$ python -q
>>> import numpy as np
>>> np.set_printoptions(precision=1, suppress=True, linewidth=160)
>>> F = np.loadtxt("test3.csv", delimiter=",")
>>> print(F.round(1) + 0)
[[  0.8   1.6   1.9  -8.9   2.   -1.4  -4.9   9.4]
 [  0.7  -2.6  -5.5   1.    3.9   1.6   3.7  -4.3]
 [ -7.    5.7   0.    4.   10.2  -3.3   2.5  -4.5]
 [-12.9  14.    7.4   2.   14.3  -8.3  -2.2   1.2]
 [  3.7  -3.1  -2.8  -6.5   0.2   1.5  -1.3   4.6]
 [ -1.5   2.1   0.   -3.4   4.7  -1.4  -1.2   2.9]
 [  0.    2.3   2.1  -8.1   2.7  -1.8  -4.6   8.6]
 [  1.7  -0.3  -0.4  -7.1   1.7  -0.2  -2.8   6.4]
 [ -2.2   4.1   2.8  -6.1   4.7  -2.8  -4.    7. ]
 [  6.   -6.7  -6.6  -4.5  -1.1   3.8   1.5   0.7]
 [ -2.6   2.2  -1.1  -0.4   6.1  -1.3   0.8  -0.6]
 [ -3.7   4.5   1.6  -2.5   6.6  -2.8  -1.5   2.8]]
>>> print(np.allclose(F[:-1].T @ np.linalg.lstsq(F[:-1].T, F[-1])[0], F[-1]))
True
>>> print(round(float(np.trace(np.linalg.pinv(F) @ F)), 1))
3.0
>>> vec = np.array([1, 2, 2, 2, -3, 2, 1, 3])
>>> h = np.maximum(F @ vec, 0)
>>> print(np.flatnonzero(h > 1e-9))
[0 6]
>>> print(np.maximum(F @ vec, 0) - np.maximum(-F @ vec, 0))
[  4.5 -30.9 -35.7 -24.3  -6.3 -13.7   2.1  -2.9  -3.2 -15.2 -23.3 -15.2]
>>> r0 = np.array([-5, 0, 1])
>>> print(np.convolve(F[2], r0))
[ 35.  -28.7  -7.  -14.2 -51.2  20.2  -2.2  19.1   2.5  -4.5]
>>> print(np.polyval(r0, F[2]))
[-243.5 -164.2    1.   -78.3 -523.4  -51.8  -30.   -99.3]
>>> M = np.array([[0.0, 1.0, 1.0, 1.0, 1.0, 1.0, 1.0],
...     [1.0, 0.0, 1.0, 1.0, 1.0, 1.0, 1.0],
...     [1.0, 1.0, 0.0, 1.0, 1.0, 1.0, 1.0],
...     [1.0, 1.0, 1.0, 0.0, 1.0, 1.0, 1.0],
...     [1.0, 1.0, 1.0, 1.0, 0.0, 1.0, 1.0],
...     [1.0, 1.0, 1.0, 1.0, 1.0, 0.0, 1.0],
...     [1.0, 1.0, 1.0, 1.0, 1.0, 1.0, 0.0]])
>>> print(M)
[[0. 1. 1. 1. 1. 1. 1.]
 [1. 0. 1. 1. 1. 1. 1.]
 [1. 1. 0. 1. 1. 1. 1.]
 [1. 1. 1. 0. 1. 1. 1.]
 [1. 1. 1. 1. 0. 1. 1.]
 [1. 1. 1. 1. 1. 0. 1.]
 [1. 1. 1. 1. 1. 1. 0.]]
>>> w, evecs = np.linalg.eigh(M)
>>> vec = np.array([2, 3, 3, -1, -2, 3, -3])
>>> print(np.abs(M).sum(axis=1).max(), round(float(np.abs(w).max()), 1))
6.0 6.0
>>> print(evecs * np.maximum(w, 0) @ evecs.T)
[[0.9 0.9 0.9 0.9 0.9 0.9 0.9]
 [0.9 0.9 0.9 0.9 0.9 0.9 0.9]
 [0.9 0.9 0.9 0.9 0.9 0.9 0.9]
 [0.9 0.9 0.9 0.9 0.9 0.9 0.9]
 [0.9 0.9 0.9 0.9 0.9 0.9 0.9]
 [0.9 0.9 0.9 0.9 0.9 0.9 0.9]
 [0.9 0.9 0.9 0.9 0.9 0.9 0.9]]
>>> print(vec @ M @ vec)
-20.0
